>>> import numpy as np
>>> from numpy import linalg as LA
>>> np.set_printoptions(precision=3, suppress=True, linewidth=200)
>>> rnd = lambda a: np.round(a, 3) + 0
>>> data, _ = LA.qr(np.array([[-0.4, 0.6, 1.1, 0.3, 0.4, -0.9, -0.6, -0.4, -0.1],
...     [0.5, -0.4, -0.8, 0.3, 0.1, 0.2, 0.2, 1.2, -1.9],
...     [-0.5, -1.7, 0.6, 0.9, 1.2, -1.4, 1.8, -1.1, -0.4],
...     [-0.3, 2.9, -0.6, -1.6, 1.5, 1.1, -0.6, -1.8, -1.8],
...     [-2.0, 0.7, 0.6, -1.2, 0.1, 0.7, 0.6, 0.5, 0.0],
...     [0.9, 0.0, 1.1, -1.0, 2.1, 0.3, -0.1, -0.7, -1.4],
...     [-0.6, 0.1, -0.4, -0.4, -1.9, 0.9, -0.2, 0.1, 0.0],
...     [0.1, 0.7, -0.7, -0.8, 1.7, 0.4, -0.3, 1.4, -1.4],
...     [0.0, -0.4, -0.4, -1.0, -1.0, 0.2, 1.8, -1.2, -0.7]]))
>>> rnd(data)
array([[-0.164,  0.135, -0.527,  0.334, -0.107,  0.439, -0.276, -0.2  ,  0.495],
       [ 0.205, -0.069,  0.359,  0.021,  0.204, -0.213,  0.242, -0.573,  0.591],
       [-0.205, -0.527, -0.1  ,  0.026,  0.587,  0.215,  0.286,  0.392,  0.206],
       [-0.123,  0.797,  0.089, -0.006,  0.221,  0.152,  0.453,  0.232,  0.1  ],
       [-0.821,  0.022, -0.131, -0.302,  0.09 , -0.261,  0.011, -0.361, -0.102],
       [ 0.37 ,  0.08 , -0.616, -0.587,  0.099, -0.293,  0.051,  0.065,  0.177],
       [-0.246, -0.025,  0.245, -0.135, -0.42 , -0.282, -0.163,  0.52 ,  0.554],
       [ 0.041,  0.208,  0.267, -0.22 ,  0.537,  0.081, -0.733,  0.047,  0.045],
       [ 0.   , -0.114,  0.221, -0.621, -0.265,  0.673,  0.109, -0.128,  0.04 ]])
>>> # orthonormal columns
>>> def softmax(z):
...     e = np.exp(z - z.max(axis=-1, keepdims=True))
...     return e / e.sum(axis=-1, keepdims=True)
... 
>>> rnd(softmax(data[4]))
array([0.058, 0.135, 0.116, 0.098, 0.145, 0.102, 0.134, 0.092, 0.119])
>>> rnd(softmax(data).sum(axis=1))
array([1., 1., 1., 1., 1., 1., 1., 1., 1.])
>>> rnd(softmax(10 * data[4]))
array([0.   , 0.221, 0.048, 0.009, 0.44 , 0.013, 0.2  , 0.005, 0.064])
>>> rnd(softmax(data[4] + -3))
array([0.058, 0.135, 0.116, 0.098, 0.145, 0.102, 0.134, 0.092, 0.119])
>>> scores = data @ data.T / np.sqrt(9)
>>> rnd(softmax(scores)[4] @ data)
array([-0.135,  0.055, -0.026, -0.171,  0.105,  0.043, -0.001, -0.016,  0.22 ])
>>> softmax(scores).round(6).argmax(axis=1)
array([0, 1, 2, 3, 4, 5, 6, 7, 8])
>>> rnd(softmax(scores))
array([[0.149, 0.106, 0.106, 0.106, 0.106, 0.106, 0.106, 0.106, 0.106],
       [0.106, 0.149, 0.106, 0.106, 0.106, 0.106, 0.106, 0.106, 0.106],
       [0.106, 0.106, 0.149, 0.106, 0.106, 0.106, 0.106, 0.106, 0.106],
       [0.106, 0.106, 0.106, 0.149, 0.106, 0.106, 0.106, 0.106, 0.106],
       [0.106, 0.106, 0.106, 0.106, 0.149, 0.106, 0.106, 0.106, 0.106],
       [0.106, 0.106, 0.106, 0.106, 0.106, 0.149, 0.106, 0.106, 0.106],
       [0.106, 0.106, 0.106, 0.106, 0.106, 0.106, 0.149, 0.106, 0.106],
       [0.106, 0.106, 0.106, 0.106, 0.106, 0.106, 0.106, 0.149, 0.106],
       [0.106, 0.106, 0.106, 0.106, 0.106, 0.106, 0.106, 0.106, 0.149]])
>>> x0 = np.array([-4, -5, 7, -4, -6, -4, 9, 2, 1])
>>> y = data @ x0
>>> rnd(y)
array([-8.541,  3.201,  1.838, -0.138,  3.251, -2.499,  7.141, -8.451,  4.265])
>>> rnd(LA.solve(data, data[:, 4]))
array([0., 0., 0., 0., 1., 0., 0., 0., 0.])
>>> rnd(LA.solve(data.T, data[8]))
array([0., 0., 0., 0., 0., 0., 0., 0., 1.])
>>> rnd(LA.solve(data, y + data[:, 3]))
array([-4., -5.,  7., -3., -6., -4.,  9.,  2.,  1.])
>>> m1 = np.loadtxt("run10.csv", delimiter=",")
>>> m1
array([[ 5.327, -0.637,  1.017, -0.409,  1.516, -0.96 ,  0.548,  0.674,  2.346,  6.518, -4.248],
       [ 4.058, -1.732,  0.491,  4.348, -2.527, -0.538, -4.375, -1.482,  2.089, -4.28 , -3.271],
       [-2.87 ,  0.228,  1.014, -1.574,  0.191, -4.832,  3.192, -0.434,  1.429,  6.414,  3.355],
       [ 3.15 ,  7.06 ,  1.568,  1.291,  0.45 ,  3.132, -3.04 , -1.765, -3.189, -1.819,  0.508],
       [ 1.784, -0.333,  1.276,  0.165,  1.207, -4.734, -0.345,  7.038,  1.223, -4.334, -1.118],
       [ 0.453,  5.921,  2.117,  0.955, -1.856,  5.378,  4.091, -0.614, -0.178, -0.336,  3.119],
       [ 3.578,  4.627,  1.856, -3.005, -3.057,  2.476,  1.95 , -0.078, -4.083,  0.684, -4.109],
       [ 3.149, -5.194, -4.568,  0.73 ,  2.051,  1.855, -1.735, -3.348, -2.565,  3.336, -1.461],
       [-3.049,  2.819,  0.05 ,  0.992, -1.438, -5.121, -4.093, -2.152, -3.392, -2.775, -3.59 ],
       [-4.736,  5.416, -1.22 , -4.447,  1.231, -4.578, -0.786, -1.619,  0.099,  0.559,  0.968],
       [-1.993, -1.766,  6.175,  2.079, -2.06 ,  4.452,  0.551,  0.342, -1.628,  4.669, -1.232],
       [-0.518, -1.246,  4.775, -2.829, -4.793, -1.407,  3.809, -1.977,  1.875,  3.986,  2.145],
       [-7.368, -1.391,  0.076,  2.339, -1.158, -1.197, -5.42 , -0.231,  2.396,  0.583, -0.12 ],
       [ 1.923,  4.227, -1.389,  1.147, -1.074, -4.258,  0.636, -0.636, -6.3  ,  2.323, -3.163],
       [-3.248, -1.921, -7.36 , -1.389,  1.843,  1.624, -1.062,  1.27 , -1.772, -1.995,  3.71 ],
       [ 1.054, -0.406,  1.613, -1.693, -5.774, -2.025, -1.236, -6.646, -0.051, -3.104,  0.701],
       [ 6.221, -2.145, -2.076, -3.174, -3.496,  0.804, -3.271, -0.605,  2.234, -3.51 , -1.032],
       [-0.316, -6.881,  2.144, -2.639,  4.104,  0.971, -0.3  , -0.542,  3.445, -2.808,  1.75 ],
       [-2.562, -1.344, -2.346,  4.743,  2.059,  2.182,  0.857,  2.44 , -0.311, -3.303, -6.078],
       [ 0.672, -2.677,  2.384,  1.685,  4.924,  0.556, -0.395,  1.644, -0.447,  5.903, -4.627],
       [-2.416,  3.347,  1.988,  0.098,  5.352, -1.505,  0.877, -3.903,  1.63 ,  0.115, -5.423],
       [ 3.79 , -3.354,  1.159,  0.116,  4.559,  5.929,  0.604,  1.744,  2.707, -2.257, -1.123],
       [-1.646, -1.025, -2.127, -2.787,  2.087,  1.801,  7.347,  0.115, -2.038,  1.738,  3.895],
       [-0.744, -1.685,  3.945, -5.942,  1.35 , -1.585,  1.289,  3.84 ,  3.969,  2.94 , -0.771]])
>>> cen = m1 - m1.mean(axis=0)
>>> evecs = LA.svd(cen)[2][:8]
>>> M2 = cen - cen @ evecs.T @ evecs
>>> rnd(np.cov(cen @ evecs.T, rowvar=False))
array([[18.59 ,  0.   ,  0.   ,  0.   ,  0.   ,  0.   ,  0.   ,  0.   ],
       [ 0.   , 18.065,  0.   ,  0.   ,  0.   ,  0.   ,  0.   ,  0.   ],
       [ 0.   ,  0.   , 14.212,  0.   ,  0.   ,  0.   ,  0.   ,  0.   ],
       [ 0.   ,  0.   ,  0.   , 12.317,  0.   ,  0.   ,  0.   ,  0.   ],
       [ 0.   ,  0.   ,  0.   ,  0.   , 11.141,  0.   ,  0.   ,  0.   ],
       [ 0.   ,  0.   ,  0.   ,  0.   ,  0.   ,  8.168,  0.   ,  0.   ],
       [ 0.   ,  0.   ,  0.   ,  0.   ,  0.   ,  0.   ,  8.021,  0.   ],
       [ 0.   ,  0.   ,  0.   ,  0.   ,  0.   ,  0.   ,  0.   ,  4.854]])
>>> LA.norm(M2, axis=1).round(6).argmax()
np.int64(3)
>>> rnd(LA.norm(M2) / LA.norm(cen))
np.float64(0.268)
>>> rnd(np.diag(evecs.T @ evecs))
array([0.891, 0.84 , 0.748, 0.555, 0.852, 0.827, 0.446, 0.906, 0.51 , 0.838, 0.587])
>>> rnd((cen @ evecs.T).std(axis=0))
array([4.221, 4.161, 3.691, 3.436, 3.268, 2.798, 2.773, 2.157])
